% python3 -q
>>> import numpy as np
>>> from numpy import linalg as LA
>>> np.set_printoptions(precision=2, suppress=True, linewidth=120, sign=" ")
>>> E = np.array([[-2.22, -0.72, 2.26],
...     [1.56, 0.49, -1.45],
...     [0.26, 0.12, -0.22],
...     [2.42, 0.72, -2.36],
...     [1.9, 0.64, -2.0],
...     [-9.57, -3.17, 9.56],
...     [-3.6, -1.2, 3.61],
...     [-3.98, -1.34, 4.06],
...     [1.05, 0.32, -1.04],
...     [-3.87, -1.39, 3.9],
...     [-2.7, -0.96, 2.66],
...     [2.91, 0.96, -2.77],
...     [2.95, 1.03, -3.1],
...     [0.77, 0.25, -0.82],
...     [6.66, 2.19, -6.72],
...     [-0.79, -0.21, 0.75],
...     [-0.86, -0.23, 0.83],
...     [3.65, 1.26, -3.64],
...     [0.98, 0.28, -0.95]])
>>> LA.matrix_rank(E, rtol=0.1)
np.int64(1)
>>> [round(float(x), 2) for x in LA.svd(E, compute_uv=False)[:3]]
[22.46, 0.21, 0.18]
>>> np.argsort(-LA.norm(E, axis=0).round(6), kind="stable")[:3]
array([ 2,  0,  1])
>>> np.abs(LA.svd(E)[2][-1])
array([ 0.04,  0.93,  0.35])
>>> round(np.log10(LA.cond(E)))
2
>>> cent = E[[7, 4]].astype(float)
>>> for _ in range(4):
...     z = LA.norm(E[:, None] - cent, axis=-1).argmin(axis=1)
...     cent = np.array([E[z == j].mean(axis=0) for j in range(2)])
... 
>>> z
array([ 0,  1,  1,  1,  1,  0,  0,  0,  1,  0,  0,  1,  1,  1,  1,  1,  1,  1,  1])
>>> cent
array([[-4.32, -1.46,  4.34],
       [ 1.8 ,  0.6 , -1.81]])
>>> cent[1] - cent[0]
array([ 6.13,  2.06, -6.15])
>>> C2 = np.cov(E, rowvar=False)
>>> np.median(E, axis=0)
array([ 0.77,  0.25, -0.82])
>>> np.round(LA.eigvalsh(C2)[::-1], 2) + 0
array([ 27.99,   0.  ,   0.  ])
>>> np.round(np.corrcoef(E[:, 0], E[:, 1])[0, 1], 2)
np.float64(1.0)
>>> C2
array([[ 13.23,   4.41, -13.26],
       [  4.41,   1.47,  -4.42],
       [-13.26,  -4.42,  13.29]])
>>> np.argwhere(np.triu(np.abs(np.corrcoef(E.T)) > 0.8, 1))
array([[ 0,  1],
       [ 0,  2],
       [ 1,  2]])
>>> P = E @ LA.solve(E.T @ E, E.T)
>>> np.round(LA.eigvalsh(P), 2) + 0
array([ 0.,  0.,  0.,  0.,  0.,  0.,  0.,  0.,  0.,  0.,  0.,  0.,  0.,  0.,  0.,  0.,  1.,  1.,  1.])
>>> P @ E[:, 0]
array([-2.22,  1.56,  0.26,  2.42,  1.9 , -9.57, -3.6 , -3.98,  1.05, -3.87, -2.7 ,  2.91,  2.95,  0.77,  6.66, -0.79,
       -0.86,  3.65,  0.98])
>>> Ac = E - E.mean(axis=0)
>>> evecs = LA.svd(Ac)[2][:1]
>>> out = Ac - Ac @ evecs.T @ evecs
>>> np.round(LA.norm(out) / LA.norm(Ac), 2)
np.float64(0.01)
>>> out = np.array([[1, 1], [1, -1]])
>>> rng = np.random.default_rng(11)
>>> F = np.kron(out, np.kron(out, out))[rng.permutation(8)][:4]
>>> F
array([[ 1, -1, -1,  1,  1, -1, -1,  1],
       [ 1, -1,  1, -1,  1, -1,  1, -1],
       [ 1, -1, -1,  1, -1,  1,  1, -1],
       [ 1, -1,  1, -1, -1,  1, -1,  1]])
>>> out = np.array([[3, 8, -4],
...     [1, -4, -2],
...     [-4, -7, -7],
...     [2, -7, 5],
...     [-8, 5, -6],
...     [2, -6, 0],
...     [-1, -6, 8],
...     [-5, -2, -6]])
>>> np.einsum("ik,kj->ij", F, out)
array([[ -6,  27, -10],
       [-10,  19,  -6],
       [ 22,  -3,  30],
       [  2,   5, -22]])
>>> np.einsum("ij->j", F)
array([ 4, -4,  0,  0,  0,  0,  0,  0])
>>> np.einsum("ik,kj->ji", F, out)
array([[ -6, -10,  22,   2],
       [ 27,  19,  -3,   5],
       [-10,  -6,  30, -22]])
>>> u = np.array([-5, -9])
>>> K = u[np.abs(np.subtract.outer(np.arange(2), np.arange(2)))]
>>> K
array([[-5, -9],
       [-9, -5]])
>>> ev, evecs = LA.eig(K)
>>> np.sort(LA.eigvals(K @ K))
array([  16.,  196.])
>>> np.round(K @ evecs[:, 0] - ev[0] * evecs[:, 0], 2) + 0
array([ 0.,  0.])
>>> J = np.load("out13.npy")
>>> J
array([[ 0.24,  0.18,  0.39],
       [ 0.18,  0.13,  0.29],
       [ 0.39,  0.29,  0.63]])
>>> ev, evecs = LA.eigh(J)
>>> np.abs(evecs[:, -1])
array([ 0.49,  0.37,  0.79])
>>> (ev > 1e-8).sum(), (ev < -1e-8).sum()
(np.int64(1), np.int64(0))
>>> mat = np.load("dump.npy")
>>> mat
array([[ 1.  ,  0.5 ,  0.25],
       [ 0.5 ,  1.  ,  0.5 ],
       [ 0.25,  0.5 ,  1.  ]])
>>> ev, evecs = LA.eigh(mat)
>>> LA.svd(mat, compute_uv=False)
array([ 1.84,  0.75,  0.41])
>>> (ev > 1e-8).sum(), (ev < -1e-8).sum()
(np.int64(3), np.int64(0))
>>> np.round(evecs.T @ mat @ evecs, 2) + 0
array([[ 0.41,  0.  ,  0.  ],
       [ 0.  ,  0.75,  0.  ],
       [ 0.  ,  0.  ,  1.84]])
>>> np.unique(ev.round(6) + 0, return_counts=True)[1]
array([ 1,  1,  1])
>>> evecs @ np.diag(ev) @ evecs.T
array([[ 1.  ,  0.5 ,  0.25],
       [ 0.5 ,  1.  ,  0.5 ],
       [ 0.25,  0.5 ,  1.  ]])
>>> np.abs(evecs[:, -1]).round(6).argmax()
np.int64(1)
>>> x0 = np.array([3, 2, 0, 0, 2, 1, 0, 0])
>>> a = np.maximum(F @ x0, 0)
>>> np.maximum(F @ x0, 0) - np.maximum(-F @ x0, 0)
array([ 2,  2,  0,  0])
>>> F.T @ a
array([ 4, -4,  0,  0,  4, -4,  0,  0])
>>> a
array([ 2,  2,  0,  0])
>>> np.flatnonzero(a > 1e-9)
array([ 0,  1])
>>> m1 = np.load("arr.npy")
>>> m1
array([[ 11.,   6.,   6.],
       [  6.,   6.,   4.],
       [  6.,   4.,   6.]])
>>> x0 = np.array([5, 6, 1])
>>> y = m1 @ x0
>>> coef, lr = np.zeros(3), 1 / LA.norm(m1, 2) ** 2
>>> for i in range(25):
...     coef -= lr * m1.T @ (m1 @ coef - y)
...     if i % 5 == 0: print(i, round(LA.norm(m1 @ coef - y), 2))
... 
0 7.0
5 6.62
10 6.26
15 5.92
20 5.6
>>> coef
array([ 5.09,  4.04,  2.83])
